>>> import numpy as np
>>> np.set_printoptions(precision=3, suppress=True, linewidth=140, floatmode="fixed")
>>> def tidy(a):
...     return np.round(a, 3) + 0
... 
>>> W0 = np.loadtxt("data.csv", delimiter=",")
>>> W0
array([[  8.000,   4.000,   9.000,   9.000,   2.000,   4.000,   5.000,   4.000, -15.000,   5.000,   2.000],
       [  4.000,   0.000,   7.000,   8.000,   7.000,   1.000,   8.000,   3.000, -27.000,   9.000,   3.000],
       [  9.000,   5.000,   7.000,   5.000,   7.000,   1.000,   3.000,   0.000,  -3.000,   1.000,   0.000],
       [  8.000,   9.000,   5.000,   0.000,   2.000,   5.000,   3.000,   1.000,   0.000,   0.000,   2.000],
       [  4.000,   8.000,   6.000,   5.000,   7.000,   2.000,   9.000,   2.000,   0.000,   0.000,   0.000],
       [  9.000,   4.000,   0.000,   5.000,   1.000,   4.000,   3.000,   0.000, -15.000,   5.000,   8.000]])
>>> other = W0[0, 0] * W0[1:] - np.outer(W0[1:, 0], W0[0])
>>> other
array([[   0.000,  -16.000,   20.000,   28.000,   48.000,   -8.000,   44.000,    8.000, -156.000,   52.000,   16.000],
       [   0.000,    4.000,  -25.000,  -41.000,   38.000,  -28.000,  -21.000,  -36.000,  111.000,  -37.000,  -18.000],
       [   0.000,   40.000,  -32.000,  -72.000,    0.000,    8.000,  -16.000,  -24.000,  120.000,  -40.000,    0.000],
       [   0.000,   48.000,   12.000,    4.000,   48.000,    0.000,   52.000,    0.000,   60.000,  -20.000,   -8.000],
       [   0.000,   -4.000,  -81.000,  -41.000,  -10.000,   -4.000,  -21.000,  -36.000,   15.000,   -5.000,   46.000]])
>>> W0[:, 0] / W0[0, 0]
array([1.000, 0.500, 1.125, 1.000, 0.500, 1.125])
>>> np.flatnonzero(~other.round(6).any(axis=1))
array([], dtype=int64)
>>> u, v = W0[2], W0[4]
>>> u @ v
np.float64(221.0)
>>> p = (u @ v) / (u @ u) * u
>>> tidy((v - p) @ u)
np.float64(0.0)
>>> tidy(p)
array([ 7.988,  4.438,  6.213,  4.438,  6.213,  0.888,  2.663,  0.000, -2.663,  0.888,  0.000])
>>> tidy(np.linalg.norm(u + v) ** 2 + np.linalg.norm(u - v) ** 2)
np.float64(1056.0)
>>> u = np.array([1, -5, -2])
>>> np.convolve(W0[0], u)
array([  8.000, -36.000, -27.000, -44.000, -61.000, -24.000, -19.000, -29.000, -45.000,  72.000,   7.000, -20.000,  -4.000])
>>> np.correlate(W0[0], W0[1], "full")
array([  24.000,   84.000, -153.000,   24.000,  -80.000, -146.000,  156.000,  128.000,   44.000,  -16.000,  693.000,   -2.000,  -38.000,
        163.000,   -9.000,  -39.000,  -31.000,   67.000,  -46.000,   20.000,    8.000])
